$ python -q
>>> import numpy as np
>>> from numpy import linalg as LA
>>> np.set_printoptions(precision=1, suppress=True, linewidth=160, sign=" ")
>>> def rnd(a):
...     return np.round(a, 1) + 0
... 
>>> basis = np.array([[1, 1, -2, 1, -1, 2, 1, -1],
...     [-1, 2, 1, -1, -2, 0, 1, 1],
...     [-1, 0, 0, 1, -1, 0, 0, -1],
...     [-2, 0, 2, 0, 1, 0, -2, 2],
...     [1, 1, 1, -1, -1, -2, 0, 2],
...     [-1, -1, -1, -1, -2, -1, 0, 0],
...     [1, 0, -1, -2, -2, 2, 0, 1],
...     [2, -2, -1, 0, -1, -1, 1, 1]])
>>> rng = np.random.default_rng(627)
>>> M = (rng.random((40, 8)) < 0.25) @ basis
>>> M
array([[ 2,  2, -1,  0, -2,  0,  1,  1],
       [-1,  1,  0,  1,  0,  2, -1,  1],
       [ 0,  1, -2,  2, -2,  2,  1, -2],
       [ 0, -2,  1,  0,  0, -1, -1,  3],
       [-1,  2,  1, -1, -2,  0,  1,  1],
       [ 3,  2, -2, -2, -4,  2,  1,  2],
       [ 1,  1,  1, -1, -1, -2,  0,  2],
       [ 4, -1, -1, -3, -4, -1,  1,  4],
       [-1,  2,  1, -1, -2,  0,  1,  1],
       [ 2,  1,  0, -3, -3,  0,  0,  3],
       [ 0,  0,  0,  0,  0,  0,  0,  0],
       [-4,  1,  2, -2, -3, -1, -1,  3],
       [ 3, -1, -3,  1, -2,  1,  2,  0],
       [ 1,  0,  0, -1, -3, -1,  2,  2],
       [ 1,  1,  1, -1, -1, -2,  0,  2],
       [ 0,  3, -1,  0, -3,  2,  2,  0],
       [ 2, -2, -1,  0, -1, -1,  1,  1],
       [-1,  1,  0,  1,  0,  2, -1,  1],
       [-2, -1, -1,  0, -3, -1,  0, -1],
       [ 0,  0, -3,  0, -3,  1,  1, -1],
       [-1, -1, -1, -1, -2, -1,  0,  0],
       [ 2,  0, -4, -3, -8,  2,  3,  2],
       [-1, -1, -1, -1, -2, -1,  0,  0],
       [ 2,  1, -3, -1, -3,  4,  1,  0],
       [ 2, -2, -1, -2, -4, -4,  1,  3],
       [ 1,  1, -3,  0, -4,  4,  1, -1],
       [ 1,  0, -1, -2, -2,  2,  0,  1],
       [-1, -1, -1, -1, -2, -1,  0,  0],
       [ 2,  1,  1, -2, -4, -3,  2,  4],
       [-1,  0,  2, -1, -2, -1,  0,  4],
       [-1, -1, -1, -1, -2, -1,  0,  0],
       [-3,  1,  1, -4, -5,  1, -1,  4],
       [-2,  3,  4, -2, -2, -2, -1,  5],
       [-3,  0,  2,  1,  0,  0, -2,  1],
       [ 0,  1,  3, -2, -3, -3,  0,  6],
       [ 2, -2, -1,  0, -1, -1,  1,  1],
       [ 1,  1,  1, -1, -1, -2,  0,  2],
       [ 2,  1, -3, -1, -3,  4,  1,  0],
       [-3,  1,  1, -4, -5,  1, -1,  4],
       [ 1,  1, -2, -1, -8, -2,  3,  2]])
>>> # row 8 repeats row 4
>>> P = M @ LA.solve(M.T @ M, M.T)
>>> rnd(P @ M[:, 7])
array([ 1.,  1., -2.,  3.,  1.,  2.,  2.,  4.,  1.,  3.,  0.,  3.,  0.,  2.,  2.,  0.,  1.,  1., -1., -1.,  0.,  2.,  0.,  0.,  3., -1.,  1.,  0.,  4.,  4.,
        0.,  4.,  5.,  1.,  6.,  1.,  2.,  0.,  4.,  2.])
>>> rnd(LA.eigvalsh(P))
array([ 0.,  0.,  0.,  0.,  0.,  0.,  0.,  0.,  0.,  0.,  0.,  0.,  0.,  0.,  0.,  0.,  0.,  0.,  0.,  0.,  0.,  0.,  0.,  0.,  0.,  0.,  0.,  0.,  0.,  0.,
        0.,  0.,  1.,  1.,  1.,  1.,  1.,  1.,  1.,  1.])
>>> np.allclose(P @ P, P)
True
>>> rnd(np.diag(P))
array([ 0.2,  0.3,  0.2,  0.3,  0.1,  0.2,  0.1,  0.3,  0.1,  0.2,  0. ,  0.2,  0.2,  0.2,  0.1,  0.2,  0.1,  0.3,  0.3,  0.2,  0.1,  0.3,  0.1,  0.2,  0.3,
        0.3,  0.1,  0.1,  0.2,  0.2,  0.1,  0.3,  0.2,  0.4,  0.2,  0.1,  0.1,  0.2,  0.3,  0.4])
>>> A = np.loadtxt("m.csv", delimiter=",")
>>> A
array([[ 0. , -0.9, -1.3, -0.8,  0.4, -0.9, -1.3,  0.1,  1. , -0.9,  0.4, -0.5],
       [ 2. , -1.8, -1.7, -1.1,  0.5, -0.3, -0.8,  0.1, -0.5,  1.7,  0.3, -1.1],
       [ 1.8,  0.1, -0.9, -0.3, -0.1,  2.7,  0.9,  0.8,  0. ,  2.3, -1.5, -0.4],
       [ 1.9,  1.6,  0.6,  0.3,  0.6, -0.5,  1.5,  0.9, -1.2,  0.7,  0.2, -0.2],
       [-0.3,  0.5,  0. , -1.1,  1.7,  4.5, -1.7, -2. ,  1. ,  0.9, -2.2, -1.1],
       [-2.2, -1.1,  1.1, -0.7, -0.6,  1.4, -2. ,  0.2,  1.9, -0.7, -0.7,  1.6],
       [ 0.8, -1.5, -0.1,  1.9, -2.2,  0.3,  0.8,  1. ,  0.5,  0.8,  0. , -0.8],
       [ 0.1, -0.1,  0.9, -2.2,  1.9,  1. , -0.3, -0.5,  1. ,  0.3, -0.4, -0.5],
       [ 0.7, -0.2, -1.4, -1.2,  1.3,  1.6, -0.7, -0.7, -0.2, -0.1, -0.7, -0.3],
       [-0.1,  0.5,  1.2,  1.7,  1.2, -0.9,  0.5, -0.3,  0.3, -0.1,  0.8, -0.6],
       [ 0.7, -1.2,  0.9,  0.5, -1.5, -1.1, -0.4,  0.4, -0.3, -1.9,  0.6, -0.2],
       [ 0.8,  0. , -0.9,  0.1,  0.4,  0.3, -0.1, -0.5, -0.8, -0.5, -0.3,  2.1],
       [-0.2, -0.4, -0.5, -0.2,  1. ,  0.6,  0.3,  1.1,  1.1,  1.1, -0.3,  1.2],
       [-0.6, -0.6,  1.1,  0.5, -0.2,  1. , -2.1,  1.5, -1.2, -1. , -0.4,  0. ],
       [-0.9,  0.3,  1.5,  1.3, -0.3, -1.2, -0.3,  0.8,  0. , -0.4,  0.8, -1.3],
       [-0.1,  0.1,  0.7, -1.3,  0. , -0.8,  0. ,  1.7,  0.6, -1. ,  0.4, -1. ],
       [-0.5,  0.3,  0.3,  0.4, -1.1,  0.7,  0.3, -0.1, -0.7, -0.6, -0.4,  1. ],
       [ 0.4, -1.9,  0.7,  0.4,  0.4,  1.1, -0.3,  0. ,  0.6, -0.9, -0.5,  0.2],
       [-0.4, -1.1,  0.8,  0.7,  0.7,  3.1,  0.9, -1.4, -0.6,  0.1, -1.5, -0.3],
       [ 0. , -0.7,  0.9,  0. , -0.6,  2.6,  0. ,  0.5, -0.2,  0.8, -1.3, -0.4],
       [-1.3, -0.2, -0.7,  0.5,  1.4, -1.3, -2.5, -0.8, -0.2,  0.8,  0.9,  0.6],
       [-0.7,  0.4,  0.7, -2.6,  0.1,  0.1, -0.1,  0.1,  0.7, -0.5, -0.2,  0.3],
       [-0.7, -1. ,  0.3, -0.6,  0.4,  0.9, -0.7,  0.6,  0. ,  0.8, -0.6,  1.2],
       [ 1.4, -2.1, -0.4,  0. , -0.1, -0.1, -0.9, -1.6, -0.4,  2.1,  0.1,  0.8],
       [-0.9,  1.3,  1. ,  1. ,  0.6, -1.1, -0.9, -0.5,  0.3, -1.4,  0.7,  1.3],
       [-0.2,  1.5, -0.5,  0.3, -0.5, -1.1, -1.6, -0.8,  1.8, -0.6,  0.4,  0.2],
       [-1.4,  0.1,  0.9,  0.1, -1.9, -0.3, -1.8, -0.2, -0.3,  0.5,  0.3,  1.1],
       [ 1.7,  1. , -1.1,  1.8, -0.2, -0.6,  1.6,  0. , -0.4, -0.7,  0.7,  0.7],
       [-0.8, -1.1,  0.7,  0. ,  0.8, -2.7,  0.4, -1. , -0.5, -1.7,  1.5, -0.7],
       [ 0.8,  0.3,  0.5,  0.7,  0.8, -2.8, -0.3,  0.2,  0.1,  0.5,  1.5, -1.3]])
>>> z = A[:, 9] > np.median(A[:, 9])
>>> u = A[z].mean(axis=0) - A[~z].mean(axis=0)
>>> np.argsort(-np.abs(u).round(6), kind="stable")
array([  9,   5,  10,   0,   1,  11,   2,   4,   3,   8,   7,   6])
>>> ((A - A.mean(axis=0)) @ u > 0).astype(int)
array([ 0,  1,  1,  1,  1,  0,  1,  1,  1,  0,  0,  0,  1,  0,  0,  0,  0,  0,  1,  1,  0,  0,  1,  1,  0,  0,  0,  0,  0,  0])
>>> z.astype(int)
array([ 0,  1,  1,  1,  1,  0,  1,  1,  0,  0,  0,  0,  1,  0,  0,  0,  0,  0,  1,  1,  1,  0,  1,  1,  0,  0,  1,  0,  0,  1])
